% ipython --no-banner

In [1]: import numpy as np

In [2]: np.set_printoptions(precision=2, suppress=True, linewidth=140)

In [3]: arr = np.load("layer13.npy")

In [4]: arr
Out[4]: 
array([[-2, -3,  3, -1, -2],
       [-3, -2, -3,  3, -1],
       [ 3, -3, -2, -3,  3],
       [-1,  3, -3, -2, -3],
       [-2, -1,  3, -3, -2]])

In [5]: # equal to its transpose

In [6]: ev, evecs = np.linalg.eigh(arr)

In [7]: np.linalg.eigvalsh(arr + 3 * np.eye(5))
Out[7]: array([-4.41, -2.7 , -1.59,  3.7 , 10.  ])

In [8]: evecs @ np.diag(ev) @ evecs.T
Out[8]: 
array([[-2., -3.,  3., -1., -2.],
       [-3., -2., -3.,  3., -1.],
       [ 3., -3., -2., -3.,  3.],
       [-1.,  3., -3., -2., -3.],
       [-2., -1.,  3., -3., -2.]])

In [9]: K = np.load("case14.npy")

In [10]: K
Out[10]: 
array([[ 0, 20,  0],
       [ 0, 10,  0],
       [ 0, 25,  0],
       [ 0, 20,  0],
       [ 0,  0,  0],
       [ 0, 20,  0],
       [ 0,  0,  0],
       [ 0,  5,  0],
       [ 0, 20,  0],
       [ 0, 25,  0],
       [ 0, 20,  0],
       [ 0,  0,  0],
       [ 0, 25,  0],
       [ 0, 15,  0],
       [ 0,  0,  0],
       [ 0, 25,  0],
       [ 0,  0,  0],
       [ 0, 15,  0],
       [ 0, 15,  0],
       [ 0, 20,  0],
       [ 0, 15,  0],
       [ 0,  5,  0],
       [ 0, 15,  0],
       [ 0,  5,  0],
       [ 0, 10,  0],
       [ 0, 25,  0],
       [ 0, 15,  0],
       [ 0,  5,  0],
       [ 0, 15,  0],
       [ 0, 20,  0],
       [ 0, 25,  0]])

In [11]: # column 1 is much longer than the rest

In [12]: u = np.array([-4, 5, 7])

In [13]: np.polyval(u, K[11])
Out[13]: array([7, 7, 7])

In [14]: np.cross(K[11, :3], K[15, :3])
Out[14]: array([0, 0, 0])

In [15]: np.correlate(K[11], K[15], "full")
Out[15]: array([0, 0, 0, 0, 0])

In [16]: vec = np.array([1, 1, 2])

In [17]: K @ np.ones(3)
Out[17]: 
array([20., 10., 25., 20.,  0., 20.,  0.,  5., 20., 25., 20.,  0., 25., 15.,  0., 25.,  0., 15., 15., 20., 15.,  5., 15.,  5., 10., 25.,
       15.,  5., 15., 20., 25.])

In [18]: K @ vec
Out[18]: array([20, 10, 25, 20,  0, 20,  0,  5, 20, 25, 20,  0, 25, 15,  0, 25,  0, 15, 15, 20, 15,  5, 15,  5, 10, 25, 15,  5, 15, 20, 25])

In [19]: K @ (2 * vec)
Out[19]: array([40, 20, 50, 40,  0, 40,  0, 10, 40, 50, 40,  0, 50, 30,  0, 50,  0, 30, 30, 40, 30, 10, 30, 10, 20, 50, 30, 10, 30, 40, 50])

In [20]: K * vec
Out[20]: 
array([[ 0, 20,  0],
       [ 0, 10,  0],
       [ 0, 25,  0],
       [ 0, 20,  0],
       [ 0,  0,  0],
       [ 0, 20,  0],
       [ 0,  0,  0],
       [ 0,  5,  0],
       [ 0, 20,  0],
       [ 0, 25,  0],
       [ 0, 20,  0],
       [ 0,  0,  0],
       [ 0, 25,  0],
       [ 0, 15,  0],
       [ 0,  0,  0],
       [ 0, 25,  0],
       [ 0,  0,  0],
       [ 0, 15,  0],
       [ 0, 15,  0],
       [ 0, 20,  0],
       [ 0, 15,  0],
       [ 0,  5,  0],
       [ 0, 15,  0],
       [ 0,  5,  0],
       [ 0, 10,  0],
       [ 0, 25,  0],
       [ 0, 15,  0],
       [ 0,  5,  0],
       [ 0, 15,  0],
       [ 0, 20,  0],
       [ 0, 25,  0]])

In [21]: M2 = np.array([[-5, 5, -3], [-2, 2, -1], [-3, -1, -3]])

In [22]: feats = M2 - M2.T

In [23]: feats
Out[23]: 
array([[ 0,  7,  0],
       [-7,  0,  0],
       [ 0,  0,  0]])

In [24]: # null space of dimension 1

In [25]: blk = np.stack([feats, 5 * feats, feats[::-1]])

In [26]: np.linalg.matrix_rank(blk.reshape(3, -1))
Out[26]: np.int64(2)

In [27]: np.linalg.matrix_rank(blk)
Out[27]: array([2, 2, 2])

In [28]: np.linalg.norm(blk, axis=(1, 2))
Out[28]: array([ 9.9, 49.5,  9.9])

In [29]: np.einsum("bij,cij->bc", blk, blk)
Out[29]: 
array([[  98,  490,   49],
       [ 490, 2450,  245],
       [  49,  245,   98]])
